In [1]: import numpy as np

In [2]: np.set_printoptions(precision=4, suppress=True, linewidth=100, floatmode="fixed")

In [3]: mat = np.loadtxt("arr.csv", delimiter=",")

In [4]: mat
Out[4]: 
array([[ 0.0000,  3.0000, -2.0000,  1.0000],
       [-2.0000,  1.0000, -3.0000, -2.0000],
       [-3.0000, -2.0000,  2.0000,  0.0000],
       [ 0.0000,  3.0000,  1.0000, -1.0000]])

In [5]: Y = np.array([[-3, 2, -3], [1, -3, 0], [2, -3, 0], [0, -1, 2]])

In [6]: Y.T @ mat.T
Out[6]: 
array([[ -1.0000,   1.0000,  11.0000,   5.0000],
       [ -4.0000,   4.0000,  -6.0000, -11.0000],
       [  2.0000,   2.0000,   9.0000,  -2.0000]])

In [7]: np.einsum("ij->j", mat)
Out[7]: array([-5.0000,  5.0000, -2.0000, -2.0000])

In [8]: mat.sum(axis=0)
Out[8]: array([-5.0000,  5.0000, -2.0000, -2.0000])

In [9]: np.abs(mat).max()
Out[9]: np.float64(3.0)

In [10]: mat - mat[0]
Out[10]: 
array([[ 0.0000,  0.0000,  0.0000,  0.0000],
       [-2.0000, -2.0000, -1.0000, -3.0000],
       [-3.0000, -5.0000,  4.0000, -1.0000],
       [ 0.0000,  0.0000,  3.0000, -2.0000]])

In [11]: round(np.linalg.norm(mat), 4)
Out[11]: np.float64(7.746)

In [12]: (mat + mat.T) / 2
Out[12]: 
array([[ 0.0000,  0.5000, -2.5000,  0.5000],
       [ 0.5000,  1.0000, -2.5000,  0.5000],
       [-2.5000, -2.5000,  2.0000,  0.5000],
       [ 0.5000,  0.5000,  0.5000, -1.0000]])

In [13]: np.trace(mat)
Out[13]: np.float64(2.0)

In [14]: mat @ mat
Out[14]: 
array([[  0.0000,  10.0000, -12.0000,  -7.0000],
       [  7.0000,  -5.0000,  -7.0000,  -2.0000],
       [ -2.0000, -15.0000,  16.0000,   1.0000],
       [ -9.0000,  -2.0000,  -8.0000,  -5.0000]])

In [15]: np.allclose(mat, mat.T)
Out[15]: False

In [16]: np.round(np.linalg.det(mat), 4)
Out[16]: np.float64(-125.0)

In [17]: np.linalg.matrix_power(mat, 3)
Out[17]: 
array([[ 16.0000,  13.0000, -61.0000, -13.0000],
       [ 31.0000,  24.0000, -15.0000,  19.0000],
       [-18.0000, -50.0000,  82.0000,  27.0000],
       [ 28.0000, -28.0000,   3.0000,   0.0000]])

In [18]: M = np.loadtxt("x.csv", delimiter=",")

In [19]: M
Out[19]: 
array([[  1.9730, -23.0433, -13.9112, -10.4477,   6.3447,   1.9104,   1.0805,  -0.1408],
       [  4.7684, -34.7942, -13.1307, -17.0992,   9.5403,   8.0919,   0.5466,   3.1812],
       [ -2.1277,  -2.6309,  -2.7831,  -1.9854,   4.4358,  -4.8400,   0.0415,  -2.1941],
       [  1.9945,  -6.5276,  -3.4239,  -3.5608,   0.4259,   4.0783,   0.9529,   2.0135],
       [ -2.6170,  16.7648,   7.6479,   6.7315,  -8.7961,  -3.6401,  -1.2048,   1.9576],
       [  4.5401,  11.3107,   3.7662,   8.4097, -11.5653,  10.5366,  -0.3014,   2.8247],
       [ -6.9652, -17.8794,  -2.7331,  -7.1253,  31.2618, -17.8865,  -0.0303, -14.0285],
       [ -0.9154,  10.8677,   5.2487,   3.6422, -10.7628,  -1.5476,  -2.2867,   4.3118],
       [  0.6959, -20.4536,  -5.3870,  -9.9367,  17.7581,  -0.5153,   0.6664,  -4.6643],
       [  4.5079,   5.6597,   1.4482,   3.7100, -11.7772,  10.0637,  -0.0521,   5.1620],
       [  0.1214,  27.5011,   7.6094,  10.5462, -26.3231,   6.0006,  -0.4087,   9.1900],
       [ -5.5514, -10.9507,  -2.3377,  -6.8981,  13.3247, -12.7749,  -0.5387,  -4.1842],
       [ -4.9506, -18.0516,  -3.2427,  -7.2075,  23.1963, -12.7435,  -0.2546,  -9.3402],
       [  1.4823,  -7.1817,  -2.2020,  -5.0200,  -2.0363,   3.3379,  -0.1802,   4.1225],
       [  1.3988, -12.4317,  -6.7016,  -7.2200,  -7.3240,   4.6201,  -0.1417,   6.4461],
       [ -5.6459,  13.2805,   1.0078,   1.8407, -17.8126,  -5.3797,  -0.0585,   7.5117],
       [  5.4908, -20.0381,  -7.5174,  -8.3467,   9.5192,  10.2556,   2.3242,   0.4923],
       [  4.0691,  10.7914,   5.0810,   7.8750,  -7.7596,   6.4935,  -0.5125,   1.6678],
       [  1.6101,   1.4719,  -0.0159,  -0.9392,  -4.9138,   4.9107,   1.4557,   4.0935],
       [  2.2699,  -1.8333,  -1.4658,   0.9647,   5.5382,   2.6234,   0.7539,  -3.1648],
       [  5.2405, -15.6551,  -3.6237,  -4.3280,   8.4914,   5.7462,  -1.5918,  -2.5089],
       [ -3.4233,   9.4583,   2.0015,   0.7783,  -5.1532,  -4.1028,   1.0174,   2.3282],
       [ -0.9132,  17.2474,   6.5781,   7.7554, -15.5827,   2.5443,   0.4796,   5.6671],
       [ -2.6400,  18.5253,   7.4405,   7.5776,  -8.2826,  -3.2038,   0.3069,   1.5528],
       [  3.6072,  -8.8432,  -1.3160,  -3.0748,   5.1604,   5.8856,  -0.2732,  -0.9750],
       [  5.7899, -30.0358, -11.4895, -11.1586,  24.7563,   5.7603,   1.4956,  -8.1917]])

In [20]: Ac = (M - M.mean(axis=0)) / M.std(axis=0)

In [21]: np.argwhere(np.abs(Ac) > 2)
Out[21]: 
array([[ 0,  2],
       [ 1,  3],
       [ 6,  0],
       [ 6,  4],
       [ 6,  5],
       [ 6,  7],
       [ 7,  6],
       [16,  6]])

In [22]: Ac.std(axis=0)
Out[22]: array([1.0000, 1.0000, 1.0000, 1.0000, 1.0000, 1.0000, 1.0000, 1.0000])

In [23]: c = np.linalg.lstsq(np.delete(Ac, 2, axis=1), Ac[:, 2])[0]

In [24]: c
Out[24]: array([-0.6820,  0.9688,  1.1576,  2.8730,  0.6797, -0.2662,  1.6483])

In [25]: np.round(1 - np.var(Ac[:, 2] - np.delete(Ac, 2, axis=1) @ c), 4)
Out[25]: np.float64(0.9952)

In [26]: rng = np.random.default_rng(666)

In [27]: lab = rng.permutation(8)

In [28]: Y = M[:, lab] * rng.choice([-1, 1], 8)

In [29]: Y
Out[29]: 
array([[ -1.9730,  10.4477, -13.9112,  23.0433,  -6.3447,  -1.0805,  -1.9104,   0.1408],
       [ -4.7684,  17.0992, -13.1307,  34.7942,  -9.5403,  -0.5466,  -8.0919,  -3.1812],
       [  2.1277,   1.9854,  -2.7831,   2.6309,  -4.4358,  -0.0415,   4.8400,   2.1941],
       [ -1.9945,   3.5608,  -3.4239,   6.5276,  -0.4259,  -0.9529,  -4.0783,  -2.0135],
       [  2.6170,  -6.7315,   7.6479, -16.7648,   8.7961,   1.2048,   3.6401,  -1.9576],
       [ -4.5401,  -8.4097,   3.7662, -11.3107,  11.5653,   0.3014, -10.5366,  -2.8247],
       [  6.9652,   7.1253,  -2.7331,  17.8794, -31.2618,   0.0303,  17.8865,  14.0285],
       [  0.9154,  -3.6422,   5.2487, -10.8677,  10.7628,   2.2867,   1.5476,  -4.3118],
       [ -0.6959,   9.9367,  -5.3870,  20.4536, -17.7581,  -0.6664,   0.5153,   4.6643],
       [ -4.5079,  -3.7100,   1.4482,  -5.6597,  11.7772,   0.0521, -10.0637,  -5.1620],
       [ -0.1214, -10.5462,   7.6094, -27.5011,  26.3231,   0.4087,  -6.0006,  -9.1900],
       [  5.5514,   6.8981,  -2.3377,  10.9507, -13.3247,   0.5387,  12.7749,   4.1842],
       [  4.9506,   7.2075,  -3.2427,  18.0516, -23.1963,   0.2546,  12.7435,   9.3402],
       [ -1.4823,   5.0200,  -2.2020,   7.1817,   2.0363,   0.1802,  -3.3379,  -4.1225],
       [ -1.3988,   7.2200,  -6.7016,  12.4317,   7.3240,   0.1417,  -4.6201,  -6.4461],
       [  5.6459,  -1.8407,   1.0078, -13.2805,  17.8126,   0.0585,   5.3797,  -7.5117],
       [ -5.4908,   8.3467,  -7.5174,  20.0381,  -9.5192,  -2.3242, -10.2556,  -0.4923],
       [ -4.0691,  -7.8750,   5.0810, -10.7914,   7.7596,   0.5125,  -6.4935,  -1.6678],
       [ -1.6101,   0.9392,  -0.0159,  -1.4719,   4.9138,  -1.4557,  -4.9107,  -4.0935],
       [ -2.2699,  -0.9647,  -1.4658,   1.8333,  -5.5382,  -0.7539,  -2.6234,   3.1648],
       [ -5.2405,   4.3280,  -3.6237,  15.6551,  -8.4914,   1.5918,  -5.7462,   2.5089],
       [  3.4233,  -0.7783,   2.0015,  -9.4583,   5.1532,  -1.0174,   4.1028,  -2.3282],
       [  0.9132,  -7.7554,   6.5781, -17.2474,  15.5827,  -0.4796,  -2.5443,  -5.6671],
       [  2.6400,  -7.5776,   7.4405, -18.5253,   8.2826,  -0.3069,   3.2038,  -1.5528],
       [ -3.6072,   3.0748,  -1.3160,   8.8432,  -5.1604,   0.2732,  -5.8856,   0.9750],
       [ -5.7899,  11.1586, -11.4895,  30.0358, -24.7563,  -1.4956,  -5.7603,   8.1917]])

In [30]: U, _, vt = np.linalg.svd(M.T @ Y)

In [31]: np.round(np.linalg.lstsq(M, Y)[0], 4) + 0
Out[31]: 
array([[-1.0000,  0.0000,  0.0000,  0.0000,  0.0000,  0.0000,  0.0000,  0.0000],
       [ 0.0000,  0.0000,  0.0000, -1.0000,  0.0000,  0.0000,  0.0000,  0.0000],
       [ 0.0000,  0.0000,  1.0000,  0.0000,  0.0000,  0.0000,  0.0000,  0.0000],
       [ 0.0000, -1.0000,  0.0000,  0.0000,  0.0000,  0.0000,  0.0000,  0.0000],
       [ 0.0000,  0.0000,  0.0000,  0.0000, -1.0000,  0.0000,  0.0000,  0.0000],
       [ 0.0000,  0.0000,  0.0000,  0.0000,  0.0000,  0.0000, -1.0000,  0.0000],
       [ 0.0000,  0.0000,  0.0000,  0.0000,  0.0000, -1.0000,  0.0000,  0.0000],
       [ 0.0000,  0.0000,  0.0000,  0.0000,  0.0000,  0.0000,  0.0000, -1.0000]])

In [32]: np.round(U @ vt, 4) + 0
Out[32]: 
array([[-1.0000,  0.0000,  0.0000,  0.0000,  0.0000,  0.0000,  0.0000,  0.0000],
       [ 0.0000,  0.0000,  0.0000, -1.0000,  0.0000,  0.0000,  0.0000,  0.0000],
       [ 0.0000,  0.0000,  1.0000,  0.0000,  0.0000,  0.0000,  0.0000,  0.0000],
       [ 0.0000, -1.0000,  0.0000,  0.0000,  0.0000,  0.0000,  0.0000,  0.0000],
       [ 0.0000,  0.0000,  0.0000,  0.0000, -1.0000,  0.0000,  0.0000,  0.0000],
       [ 0.0000,  0.0000,  0.0000,  0.0000,  0.0000,  0.0000, -1.0000,  0.0000],
       [ 0.0000,  0.0000,  0.0000,  0.0000,  0.0000, -1.0000,  0.0000,  0.0000],
       [ 0.0000,  0.0000,  0.0000,  0.0000,  0.0000,  0.0000,  0.0000, -1.0000]])
